$ python3 -q
>>> import numpy as np
>>> np.set_printoptions(precision=2, suppress=True, linewidth=200, legacy="1.25")
>>> tidy = lambda a: np.round(a, 2) + 0
>>> A = np.load("out19.npy")
>>> print(A)
[[0.1 0.  1.  0.  2. ]
 [1.  0.1 2.  0.  2. ]
 [2.  0.  1.1 3.  2. ]
 [3.  0.  0.  2.1 3. ]
 [0.  0.  1.  0.  2.1]]
>>> out = np.array([[0, 3], [0, 2]])
>>> basis = np.kron(out, A)
>>> print(basis.shape)
(10, 10)
>>> print(tidy(basis))
[[0.  0.  0.  0.  0.  0.3 0.  3.  0.  6. ]
 [0.  0.  0.  0.  0.  3.  0.3 6.  0.  6. ]
 [0.  0.  0.  0.  0.  6.  0.  3.3 9.  6. ]
 [0.  0.  0.  0.  0.  9.  0.  0.  6.3 9. ]
 [0.  0.  0.  0.  0.  0.  0.  3.  0.  6.3]
 [0.  0.  0.  0.  0.  0.2 0.  2.  0.  4. ]
 [0.  0.  0.  0.  0.  2.  0.2 4.  0.  4. ]
 [0.  0.  0.  0.  0.  4.  0.  2.2 6.  4. ]
 [0.  0.  0.  0.  0.  6.  0.  0.  4.2 6. ]
 [0.  0.  0.  0.  0.  0.  0.  2.  0.  4.2]]
>>> print(np.linalg.matrix_rank(basis))
5
>>> r0 = np.array([-5, -2, -5])
>>> print(np.convolve(A[0], r0))
[ -0.5  -0.2  -5.5  -2.  -15.   -4.  -10. ]
>>> print(np.polyval(r0, A[0]))
[ -5.25  -5.   -12.    -5.   -29.  ]
>>> print(A.sum(axis=0))
[ 6.1  0.1  5.1  5.1 11.1]
>>> print(tidy(np.diff(A, axis=0)))
[[ 0.9  0.1  1.   0.   0. ]
 [ 1.  -0.1 -0.9  3.   0. ]
 [ 1.   0.  -1.1 -0.9  1. ]
 [-3.   0.   1.  -2.1 -0.9]]
>>> print(tidy(A - A[0]))
[[ 0.   0.   0.   0.   0. ]
 [ 0.9  0.1  1.   0.   0. ]
 [ 1.9  0.   0.1  3.   0. ]
 [ 2.9  0.  -1.   2.1  1. ]
 [-0.1  0.   0.   0.   0.1]]
>>> print(np.count_nonzero(A))
16
>>> print(tidy(np.linalg.norm(A)))
7.75
>>> print(A.sum(axis=1))
[3.1 5.1 8.1 8.1 3.1]
>>> np.zeros(5, 5)
Traceback (most recent call last):
  File "<python-input-19>", line 1, in <module>
    np.zeros(5, 5)
    ~~~~~~~~^^^^^^
TypeError: Cannot interpret '5' as a data type
>>> print(np.abs(A).max())
3.0
>>> print(np.unravel_index(np.abs(A).argmax(), A.shape))
(2, 3)
>>> print(np.linalg.matrix_rank(A))
5
>>> print(np.linalg.matrix_rank(A, rtol=0.1))
4
>>> print(np.linalg.cond(A) > 100)
True
>>> left, sv, vt = np.linalg.svd(A)
>>> print(np.argmax(sv[:-1] / (sv[1:] + 1e-6)) + 1)
4
>>> out = left[:, :4] @ np.diag(sv[:4]) @ vt[:4]
>>> print(np.linalg.matrix_rank(out))
4
>>> K = np.load("x.npy")
>>> print(K)
[[6. 0. 0. 0. 5. 0.]
 [0. 6. 5. 0. 0. 0.]
 [0. 5. 6. 0. 0. 0.]
 [0. 0. 0. 6. 0. 5.]
 [5. 0. 0. 0. 6. 0.]
 [0. 0. 0. 5. 0. 6.]]
>>> print(tidy(np.sort(np.linalg.eigvals(K).real)))
[ 1.  1.  1. 11. 11. 11.]
>>> print(tidy(np.linalg.det(K)))
1331.0
>>> print(K @ K)
[[61.  0.  0.  0. 60.  0.]
 [ 0. 61. 60.  0.  0.  0.]
 [ 0. 60. 61.  0.  0.  0.]
 [ 0.  0.  0. 61.  0. 60.]
 [60.  0.  0.  0. 61.  0.]
 [ 0.  0.  0. 60.  0. 61.]]
>>> print((K != 0).astype(int))
[[1 0 0 0 1 0]
 [0 1 1 0 0 0]
 [0 1 1 0 0 0]
 [0 0 0 1 0 1]
 [1 0 0 0 1 0]
 [0 0 0 1 0 1]]
